$ python3 -q
>>> import numpy as np
>>> import numpy.linalg as la
>>> np.set_printoptions(precision=2, suppress=True, linewidth=120)
>>> rd = lambda a: np.round(a, 2) + 0
>>> J = np.load("sample13.npy")
>>> J
array([[ 3,  3, 12,  0],
       [ 0,  3, 12,  3],
       [ 3,  3, 12,  3]])
>>> def softmax(z):
...     e = np.exp(z - z.max(axis=-1, keepdims=True))
...     return e / e.sum(axis=-1, keepdims=True)
... 
>>> rd(softmax(J[1]))
array([0., 0., 1., 0.])
>>> rd(softmax(J[1] + -1))
array([0., 0., 1., 0.])
>>> scores = J @ J.T / np.sqrt(4)
>>> rd(softmax(scores))
array([[0.5 , 0.01, 0.5 ],
       [0.01, 0.5 , 0.5 ],
       [0.01, 0.01, 0.98]])
>>> rng = np.random.default_rng(93)
>>> B = J + rng.integers(-2, 3, (3, 1)) @ rng.integers(-2, 3, (1, 4))
>>> B
array([[ 3,  1, 12, -2],
       [ 0,  1, 12,  1],
       [ 3,  2, 12,  2]])
>>> np.abs(B - J).sum(axis=1)
array([4, 4, 2])
>>> B - J
array([[ 0, -2,  0, -2],
       [ 0, -2,  0, -2],
       [ 0, -1,  0, -1]])
>>> la.matrix_rank(B - J, tol=1e-8)
np.int64(1)
>>> B - B[0]
array([[ 0,  0,  0,  0],
       [-3,  0,  0,  3],
       [ 0,  1,  0,  4]])
>>> np.abs(B).max()
np.int64(12)
>>> rd(B.mean(axis=0))
array([ 2.  ,  1.33, 12.  ,  0.33])
>>> B.shape
(3, 4)
>>> np.unravel_index(np.abs(B).argmax(), B.shape)
(np.int64(0), np.int64(2))
>>> np.diff(B, axis=0)
array([[-3,  0,  0,  3],
       [ 3,  1,  0,  1]])
>>> B.sum(axis=0)
array([ 6,  4, 36,  1])
>>> la.matrix_rank(B)
np.int64(3)
>>> x0 = np.array([5, 7, -2, 8])
>>> la.norm(J @ x0) <= la.norm(J, 2) * la.norm(x0) + 1e-9
np.True_
>>> (J @ x0).argmax()
np.int64(2)
>>> np.einsum("ij,j->i", J, x0)
array([12, 21, 36])
>>> J @ np.ones(4)
array([18., 18., 21.])
>>> np.sign((J @ x0).round(6))
array([1, 1, 1])
>>> (J * x0).sum(axis=1)
array([12, 21, 36])
>>> B = np.array([[1, 1, 3], [0, -3, 2]])
>>> W2 = np.kron(B, J)
>>> la.matrix_rank(W2)
np.int64(6)
>>> rd(la.norm(W2, 2)), rd(la.norm(B, 2) * la.norm(J, 2))
(np.float64(85.59), np.float64(85.59))
>>> W2
array([[  3,   3,  12,   0,   3,   3,  12,   0,   9,   9,  36,   0],
       [  0,   3,  12,   3,   0,   3,  12,   3,   0,   9,  36,   9],
       [  3,   3,  12,   3,   3,   3,  12,   3,   9,   9,  36,   9],
       [  0,   0,   0,   0,  -9,  -9, -36,   0,   6,   6,  24,   0],
       [  0,   0,   0,   0,   0,  -9, -36,  -9,   0,   6,  24,   6],
       [  0,   0,   0,   0,  -9,  -9, -36,  -9,   6,   6,  24,   6]])
>>> feats = 0.7 ** np.abs(np.subtract.outer(np.arange(3), np.arange(3)))
>>> rd(feats)
array([[1.  , 0.7 , 0.49],
       [0.7 , 1.  , 0.7 ],
       [0.49, 0.7 , 1.  ]])
>>> x0 = np.array([2, 3, 0])
>>> rhs = feats @ x0
>>> beta, lr = np.zeros(3), 1 / la.norm(feats, 2) ** 2
>>> for i in range(30):
...     beta -= lr * feats.T @ (feats @ beta - rhs)
...     if i % 10 == 0: print(i, round(la.norm(feats @ beta - rhs), 2))
... 
0 0.76
10 0.51
20 0.36
>>> rd(la.cond(feats))
np.float64(10.06)
>>> rd(beta)
array([2.27, 2.13, 0.69])
>>> evals, vecs = la.eigh(feats)
>>> x0 = np.array([-2, -2, 0])
>>> rd(vecs * np.maximum(evals, 0) @ vecs.T)
array([[1.  , 0.7 , 0.49],
       [0.7 , 1.  , 0.7 ],
       [0.49, 0.7 , 1.  ]])
>>> x0 @ feats @ x0
np.float64(13.6)
>>> (np.sign(vecs[:, -1].round(6)) == np.sign(vecs[0, -1].round(6))).astype(int)
array([1, 1, 1])
>>> rd(vecs * np.abs(evals) @ vecs.T)
array([[1.  , 0.7 , 0.49],
       [0.7 , 1.  , 0.7 ],
       [0.49, 0.7 , 1.  ]])
>>> B = np.array([[-3, 1], [1, -2], [-1, 3]])
>>> np.einsum("ij->j", feats)
array([2.19, 2.4 , 2.19])
>>> B @ feats
Traceback (most recent call last):
  File "<python-input-53>", line 1, in <module>
    B @ feats
    ~~^~~~~~~
ValueError: matmul: Input operand 1 has a mismatch in its core dimension 0, with gufunc signature (n?,k),(k,m?)->(n?,m?) (size 3 is different from 2)
>>> la.matrix_rank(feats @ B)
np.int64(2)
